% ipython --no-banner

In [1]: import numpy as np

In [2]: np.set_printoptions(suppress=True, linewidth=160)

In [3]: def rnd(a):
   ...:     return np.round(a, 3) + 0
   ...: 

In [4]: m1 = np.load("mat.npy")

In [5]: m1
Out[5]: 
array([[8, 0, 9],
       [9, 8, 0],
       [0, 9, 8]])

In [6]: x0 = np.array([1, 1, 1])

In [7]: h1 = np.maximum(m1 @ x0, 0)

In [8]: m1.T @ h1
Out[8]: array([289, 289, 289])

In [9]: np.flatnonzero(h1 > 1e-9)
Out[9]: array([0, 1, 2])

In [10]: m1 * (h1 > 1e-9)[:, None]
Out[10]: 
array([[8, 0, 9],
       [9, 8, 0],
       [0, 9, 8]])

In [11]: np.maximum(m1 @ x0, 0) - np.maximum(-m1 @ x0, 0)
Out[11]: array([17, 17, 17])

In [12]: np.maximum(m1 @ (3 * x0), 0)
Out[12]: array([51, 51, 51])

In [13]: x0 = np.array([-5, -8, -6])

In [14]: m1 @ np.eye(3)[1]
Out[14]: array([0., 8., 9.])

In [15]: m1 @ x0
Out[15]: array([ -94, -109, -120])

In [16]: (m1 * x0).sum(axis=1)
Out[16]: array([ -94, -109, -120])

In [17]: r0, g = m1[2], m1[1]

In [18]: r0 @ g
Out[18]: np.int64(72)

In [19]: r0 @ r0
Out[19]: np.int64(145)

In [20]: p = (r0 @ g) / (r0 @ r0) * r0

In [21]: np.linalg.matrix_rank(np.outer(r0, g))
Out[21]: np.int64(1)

In [22]: rnd(g - p)
Out[22]: array([ 9.   ,  3.531, -3.972])

In [23]: rnd(p)
Out[23]: array([0.   , 4.469, 3.972])

In [24]: (g - p) @ r0
Out[24]: np.float64(0.0)

In [25]: rnd(np.linalg.norm(r0 + g) ** 2 + np.linalg.norm(r0 - g) ** 2)
Out[25]: np.float64(580.0)

In [26]: np.kron(np.eye(2, dtype=int), m1)
Out[26]: 
array([[8, 0, 9, 0, 0, 0],
       [9, 8, 0, 0, 0, 0],
       [0, 9, 8, 0, 0, 0],
       [0, 0, 0, 8, 0, 9],
       [0, 0, 0, 9, 8, 0],
       [0, 0, 0, 0, 9, 8]])

In [27]: rnd(np.poly(m1))
Out[27]: array([    1.,   -24.,   192., -1241.])

In [28]: rnd(np.linalg.det(m1.T))
Out[28]: np.float64(1241.0)

In [29]: np.einsum("ij,ji->", m1, m1)
Out[29]: np.int64(192)

In [30]: rnd(np.linalg.eigvals(m1).sum().real)
Out[30]: np.float64(24.0)

In [31]: np.einsum("ii->", m1)
Out[31]: np.int64(24)

In [32]: A = np.loadtxt("case5.csv", delimiter=",")

In [33]: A
Out[33]: 
array([[0., 3., 2., 0.],
       [0., 0., 0., 0.],
       [0., 5., 3., 3.],
       [0., 1., 0., 2.],
       [0., 4., 2., 2.],
       [0., 1., 1., 1.],
       [0., 1., 0., 2.],
       [0., 0., 0., 0.],
       [0., 1., 0., 2.],
       [0., 1., 1., 1.],
       [0., 0., 0., 0.],
       [0., 0., 0., 0.],
       [0., 0., 0., 0.],
       [0., 0., 0., 0.],
       [0., 0., 0., 0.],
       [0., 4., 2., 2.],
       [0., 4., 2., 2.],
       [0., 1., 0., 2.],
       [0., 3., 2., 0.],
       [0., 1., 0., 2.],
       [0., 1., 1., 1.]])

In [34]: # null space of dimension 1

In [35]: r0 = np.array([8, 7, 5])

In [36]: np.convolve(A[3], r0)
Out[36]: array([ 0.,  8.,  7., 21., 14., 10.])

In [37]: np.cross(A[3, :3], A[4, :3])
Out[37]: array([2., 0., 0.])

In [38]: w1 = np.array([[-5, 3, -5, 5, 2], [3, -4, -4, -3, 1], [-4, 2, 3, -3, 3]])

In [39]: c = np.array([-2, 0, -5, -5, 5])

In [40]: H = np.maximum(m1 @ w1 + c, 0)

In [41]: (H > 0).astype(int)
Out[41]: 
array([[0, 1, 0, 1, 1],
       [0, 0, 0, 1, 1],
       [0, 0, 0, 0, 1]])

In [42]: rnd((H > 0).mean(axis=0))
Out[42]: array([0.   , 0.333, 0.   , 0.667, 1.   ])

In [43]: H
Out[43]: 
array([[ 0, 42,  0,  8, 48],
       [ 0,  0,  0, 16, 31],
       [ 0,  0,  0,  0, 38]])

In [44]: C = np.array([[0, 5], [5, 4], [3, 3], [2, 0], [0, 2]])

In [45]: (H @ C).round(6).argmax(axis=1)
Out[45]: array([1, 1, 1])

In [46]: r = np.linalg.matrix_rank(A)

In [47]: r
Out[47]: np.int64(3)

In [48]: null = np.linalg.svd(A)[2][r:].T

In [49]: null @ null.T
Out[49]: 
array([[1., 0., 0., 0.],
       [0., 0., 0., 0.],
       [0., 0., 0., 0.],
       [0., 0., 0., 0.]])

In [50]: np.allclose(A @ null, 0)
Out[50]: True

In [51]: null.shape
Out[51]: (4, 1)

In [52]: np.linalg.matrix_rank(A.T @ A), np.linalg.matrix_rank(A @ A.T)
Out[52]: (np.int64(3), np.int64(3))

In [53]: [int(np.linalg.matrix_rank(A[:i])) for i in range(1, len(A) + 1)]
Out[53]: [1, 1, 2, 3, 3, 3, 3, 3, 3, 3, 3, 3, 3, 3, 3, 3, 3, 3, 3, 3, 3]

In [54]: [int(np.linalg.matrix_rank(A[:, :j + 1])) for j in range(4)]
Out[54]: [0, 1, 2, 3]

In [55]: null[:, 0] / null[np.abs(null[:, 0]).round(6).argmax(), 0]
Out[55]: array([1., 0., 0., 0.])

In [56]: [round(float(x), 3) for x in np.linalg.svd(A, compute_uv=False)[:3]]
Out[56]: [12.56, 4.044, 0.948]
